% python3 -q
>>> import numpy as np
>>> from numpy import linalg as LA
>>> np.set_printoptions(precision=4, suppress=True, linewidth=160)
>>> def rd(a):
...     return np.round(a, 4) + 0
... 
>>> arr = np.loadtxt("layer19.csv", delimiter=",")
>>> rd(arr)
array([[-0.7444, -0.9316, -0.1365, -0.2195],
       [-0.9316, -1.1658, -0.1708, -0.2747],
       [-0.1365, -0.1708, -0.025 , -0.0403],
       [-0.2195, -0.2747, -0.0403, -0.0647]])
>>> # symmetric, so the eigenvalues are real
>>> rd(LA.norm(arr, 2))
np.float64(2.0)
>>> rd(arr[1] @ arr[3])
np.float64(0.5494)
>>> rd(LA.norm(arr, "nuc"))
np.float64(2.0)
>>> LA.norm(arr, axis=1).argmax()
np.int64(1)
>>> rd(LA.norm(arr[1], 1)), rd(LA.norm(arr[1], np.inf))
(np.float64(2.5429), np.float64(1.1658))
>>> U, s, Vt = LA.svd(arr)
>>> evecs = Vt[:(s > 1e-8).sum()]
>>> rng = np.random.default_rng(548)
>>> vec = arr[3] + -1 * arr[0] + rng.integers(2) * np.eye(4)[2]
>>> rd(vec)
array([0.5249, 0.6569, 0.0962, 0.1548])
>>> rd(np.diag(evecs.T @ evecs))
array([0.3722, 0.5829, 0.0125, 0.0324])
>>> J = np.load("x.npy")
>>> rd(J)
array([[0.3333, 0.3333, 0.3333],
       [0.    , 1.    , 0.    ],
       [0.    , 0.    , 1.    ]])
>>> # triangular, det is the product of the diagonal
>>> th = np.radians(15)
>>> R = np.eye(3)
>>> R[2, 2] = R[0, 0] = np.cos(th)
>>> R[2, 0], R[0, 2] = -np.sin(th), np.sin(th)
>>> rd(R)
array([[ 0.9659,  0.    ,  0.2588],
       [ 0.    ,  1.    ,  0.    ],
       [-0.2588,  0.    ,  0.9659]])
>>> B = J @ R.T
>>> rd(B)
array([[0.4082, 0.3333, 0.2357],
       [0.    , 1.    , 0.    ],
       [0.2588, 0.    , 0.9659]])
>>> rd(np.abs(B - J).max(axis=0))
array([0.2588, 0.    , 0.0976])
>>> K = np.load("data.npy")
>>> K
array([[5., 1., 0.],
       [0., 5., 1.],
       [0., 0., 5.]])
>>> W = np.array([[1, 7, -6, -2, -9], [9, -3, 5, 2, -5], [-8, 4, -8, 7, 3]])
>>> c = np.array([-3, 2, 0, -1, 0])
>>> H = np.maximum(K @ W + c, 0)
>>> H
array([[11., 34.,  0.,  0.,  0.],
       [34.,  0., 17., 16.,  0.],
       [ 0., 22.,  0., 34., 15.]])
>>> LA.matrix_rank(H)
np.int64(3)
>>> Z = np.array([[3, 3, 2], [3, 2, 5], [0, 4, 3], [5, 1, 1], [1, 2, 5]])
>>> (H @ Z).round(6).argmax(axis=1)
array([2, 1, 0])
>>> W @ Z
array([[  5, -27, -28],
       [ 23,  33,  -5],
       [ 26, -35,   2]])
>>> feats = rng.normal(size=(26, 3))
>>> feats = 3 * feats / LA.norm(feats, axis=1, keepdims=True)
>>> rd(feats)
array([[-2.6023,  1.2255, -0.852 ],
       [ 1.8296,  1.4957,  1.8481],
       [ 0.6481,  1.9226, -2.2099],
       [ 2.4904, -1.4733,  0.792 ],
       [ 0.1708,  2.6682,  1.3606],
       [-1.0846, -2.752 , -0.5004],
       [ 2.216 , -1.0032,  1.7558],
       [ 1.4317,  2.5296, -0.7423],
       [-1.2798, -2.6892,  0.3609],
       [-2.7252, -1.2503, -0.1008],
       [-0.5578, -0.9797, -2.7801],
       [-1.6031,  1.9614, -1.6071],
       [ 2.1281, -2.1145, -0.0143],
       [-0.8097,  0.5564,  2.8346],
       [-2.8053, -0.957 ,  0.4634],
       [-2.7963, -0.9862, -0.4564],
       [ 2.8238,  0.9   , -0.465 ],
       [-2.1642, -1.7135,  1.1748],
       [ 0.4181,  0.8094,  2.8583],
       [-0.1795, -2.9945,  0.0228],
       [-1.5831,  1.5919,  1.9899],
       [-2.9929,  0.1462,  0.1452],
       [-0.561 ,  1.6475, -2.4436],
       [ 0.2583, -2.9107, -0.6791],
       [-2.6853, -1.1246,  0.7242],
       [-2.7278,  0.1415,  1.2406]])
>>> th = np.radians(72)
>>> R = np.eye(3)
>>> R[0, 0] = R[2, 2] = np.cos(th)
>>> R[0, 2], R[2, 0] = -np.sin(th), np.sin(th)
>>> rd(R)
array([[ 0.309 ,  0.    , -0.9511],
       [ 0.    ,  1.    ,  0.    ],
       [ 0.9511,  0.    ,  0.309 ]])
>>> B = feats @ R.T
>>> rd(LA.det(R)), rd(np.trace(R))
(np.float64(1.0), np.float64(1.618))
>>> rd(np.abs(B - feats).max(axis=0))
array([3.2011, 0.    , 3.4515])
>>> cen = feats - feats.mean(axis=0)
>>> evecs = LA.svd(cen)[2][:1]
>>> B = cen - cen @ evecs.T @ evecs
>>> rd(LA.norm(B) / LA.norm(cen))
np.float64(0.7609)
>>> LA.norm(B, axis=1).round(6).argmax()
np.int64(22)
>>> rd(B.std(axis=0))
array([0.8542, 1.4587, 1.4571])
>>> rd(np.cov(cen @ evecs.T, rowvar=False))
np.float64(3.7674)
>>> lab = rng.permutation(3)
>>> B = feats[:, lab] * rng.choice([-1, 1], 3)
>>> rd(B)
array([[-1.2255,  0.852 , -2.6023],
       [-1.4957, -1.8481,  1.8296],
       [-1.9226,  2.2099,  0.6481],
       [ 1.4733, -0.792 ,  2.4904],
       [-2.6682, -1.3606,  0.1708],
       [ 2.752 ,  0.5004, -1.0846],
       [ 1.0032, -1.7558,  2.216 ],
       [-2.5296,  0.7423,  1.4317],
       [ 2.6892, -0.3609, -1.2798],
       [ 1.2503,  0.1008, -2.7252],
       [ 0.9797,  2.7801, -0.5578],
       [-1.9614,  1.6071, -1.6031],
       [ 2.1145,  0.0143,  2.1281],
       [-0.5564, -2.8346, -0.8097],
       [ 0.957 , -0.4634, -2.8053],
       [ 0.9862,  0.4564, -2.7963],
       [-0.9   ,  0.465 ,  2.8238],
       [ 1.7135, -1.1748, -2.1642],
       [-0.8094, -2.8583,  0.4181],
       [ 2.9945, -0.0228, -0.1795],
       [-1.5919, -1.9899, -1.5831],
       [-0.1462, -0.1452, -2.9929],
       [-1.6475,  2.4436, -0.561 ],
       [ 2.9107,  0.6791,  0.2583],
       [ 1.1246, -0.7242, -2.6853],
       [-0.1415, -1.2406, -2.7278]])
>>> U, _, Vt = LA.svd(feats.T @ B)
>>> lab
array([1, 2, 0])
>>> rd(LA.lstsq(feats, B)[0])
array([[ 0.,  0.,  1.],
       [-1.,  0.,  0.],
       [ 0., -1.,  0.]])
>>> E = np.load("mat.npy")
>>> E
array([[ 0,  5, -5],
       [-5,  0, -7],
       [ 5,  7,  0]])
>>> lab = rng.permutation(3)
>>> lab
array([2, 1, 0])
>>> B = E[lab][:, lab]
>>> rd(np.sort(np.abs(LA.eigvals(B))))
array([0.    , 9.9499, 9.9499])
>>> np.diag(B)
array([0, 0, 0])
>>> np.trace(B)
np.int64(0)
>>> proj = np.triu(np.array([[-4, 5, 2], [0, -1, 4], [-3, -3, 5]]), 1) + np.eye(3)
>>> B = proj @ E @ LA.inv(proj)
>>> np.trace(B), np.trace(E)
(np.float64(0.0), np.int64(0))
>>> rd(LA.det(B))
np.float64(0.0)
>>> B
array([[ -15.,   94., -386.],
       [  15.,  -47.,  151.],
       [   5.,  -18.,   62.]])
>>> LA.matrix_rank(B)
np.int64(2)
>>> F = np.array([[52.0, -63.0, 28.0], [-63.0, 84.0, -36.0], [28.0, -36.0, 19.0]])
>>> vec = np.array([0, 5, 4])
>>> rhs = F @ vec
>>> c, lr = np.zeros(3), 1 / LA.norm(F, 2) ** 2
>>> for i in range(8):
...     c -= lr * F.T @ (F @ c - rhs)
...     if i % 2 == 0: print(i, round(LA.norm(F @ c - rhs), 4))
... 
0 17.8017
2 17.7873
4 17.7728
6 17.7584
>>> rd(c)
array([-1.3859,  1.7981, -0.779 ])
>>> U, s, Vt = LA.svd(E)
>>> evecs = Vt[:(s > 1e-8).sum()]
>>> vec = E[1] + 3 * E[2] + rng.integers(2) * np.eye(3)[0]
>>> vec
array([11., 21., -7.])
>>> np.allclose(evecs.T @ evecs @ vec, vec)
False
>>> rd(LA.norm(vec - evecs.T @ evecs @ vec))
np.float64(0.7035)
>>> q, evecs = LA.qr(F[:, :2])[0], LA.qr(F[:, 2:])[0]
>>> s = LA.svd(q.T @ evecs, compute_uv=False)
>>> rd(np.degrees(np.arccos(s.clip(0, 1))))
array([3.6894])
>>> rd(s)
array([0.9979])
>>> (s > 0.9).sum()
np.int64(1)
>>> mat = np.array([[1, 1, 1], [1, 1, 1], [1, 1, 1]])
>>> U, s, Vt = LA.svd(mat)
>>> np.argmax(s[:-1] / (s[1:] + 1e-6)) + 1
np.int64(1)
>>> B = U[:, :1] @ np.diag(s[:1]) @ Vt[:1]
>>> rd(LA.norm(mat - B) / LA.norm(mat))
np.float64(0.0)
>>> rd(B)
array([[1., 1., 1.],
       [1., 1., 1.],
       [1., 1., 1.]])
>>> rd(np.abs(mat - B).max())
np.float64(0.0)
>>> r = LA.matrix_rank(mat)
>>> r
np.int64(1)
>>> null = LA.svd(mat)[2][r:].T
>>> [int(LA.matrix_rank(np.delete(mat, i, axis=0))) for i in range(3)]
[1, 1, 1]
>>> A = np.load("out18.npy")
>>> A
array([[ 1, -1,  1, -1],
       [ 1,  0,  0,  0],
       [ 1,  1,  1,  1],
       [ 1,  2,  4,  8]])
>>> A.reshape(2, -1)
array([[ 1, -1,  1, -1,  1,  0,  0,  0],
       [ 1,  1,  1,  1,  1,  2,  4,  8]])
>>> blk = A.reshape(4, 2, -1)
>>> blk[:, 0]
array([[ 1, -1],
       [ 1,  0],
       [ 1,  1],
       [ 1,  2]])
>>> np.swapaxes(blk, 1, 2)[1]
array([[1, 0],
       [0, 0]])
>>> np.einsum("ihd,jhd->hij", blk, blk).shape
(2, 4, 4)
>>> blk.shape
(4, 2, 2)
>>> np.einsum("ihd,ihd->ih", blk, blk)
array([[ 2,  2],
       [ 1,  0],
       [ 2,  2],
       [ 5, 80]])
>>> B = LA.inv(A)
>>> rd(B)
array([[ 0.    ,  1.    ,  0.    ,  0.    ],
       [-0.3333, -0.5   ,  1.    , -0.1667],
       [ 0.5   , -1.    ,  0.5   ,  0.    ],
       [-0.1667,  0.5   , -0.5   ,  0.1667]])
>>> rd(LA.cond(A))
np.float64(17.3178)
>>> rd(LA.slogdet(A)[0])
np.float64(1.0)
>>> rd(A @ B)
array([[1., 0., 0., 0.],
       [0., 1., 0., 0.],
       [0., 0., 1., 0.],
       [0., 0., 0., 1.]])
>>> q = A.astype(float).copy()
>>> for j in range(4):
...     q[:, j] -= q[:, :j] @ (q[:, :j].T @ q[:, j])
...     q[:, j] /= LA.norm(q[:, j])
... 
>>> rd(q.T @ q)
array([[1., 0., 0., 0.],
       [0., 1., 0., 0.],
       [0., 0., 1., 0.],
       [0., 0., 0., 1.]])
>>> rd(q)
array([[ 0.5   , -0.6708,  0.5   , -0.2236],
       [ 0.5   , -0.2236, -0.5   ,  0.6708],
       [ 0.5   ,  0.2236, -0.5   , -0.6708],
       [ 0.5   ,  0.6708,  0.5   ,  0.2236]])
>>> u = np.array([5, -3])
>>> np.cross(A[1, :3], A[3, :3])
array([ 0, -4,  2])
>>> np.array([np.convolve(row, u, "same") for row in A])
array([[ 5, -8,  8, -8],
       [ 5, -3,  0,  0],
       [ 5,  2,  2,  2],
       [ 5,  7, 14, 28]])
>>> vec = np.array([-2, 3, 3])
>>> rhs = feats @ vec
>>> rd(LA.pinv(feats) @ feats)
array([[1., 0., 0.],
       [0., 1., 0.],
       [0., 0., 1.]])
>>> rd(LA.lstsq(feats, rhs)[0])
array([-2.,  3.,  3.])
>>> rd(LA.solve(feats.T @ feats, feats.T @ rhs))
array([-2.,  3.,  3.])
>>> rhs = rhs + 0.3 * rng.normal(size=26)
>>> rd(rhs)
array([  6.085 ,   6.4663,  -2.1651,  -7.0985,  11.6665,  -7.12  ,  -2.6064,   2.1785,  -4.2956,   1.641 , -10.4905,   4.1636, -11.0238,  11.617 ,   4.2387,
         1.0232,  -3.6689,   2.8533,  10.5977,  -8.7367,  13.9231,   6.3066,  -1.0553, -11.4122,   3.7942,   9.4694])
>>> c, *_ = LA.lstsq(feats, rhs)
>>> rd(LA.norm(rhs - feats @ c))
np.float64(1.4739)
>>> rd(c)
array([-1.9743,  3.0048,  3.0067])
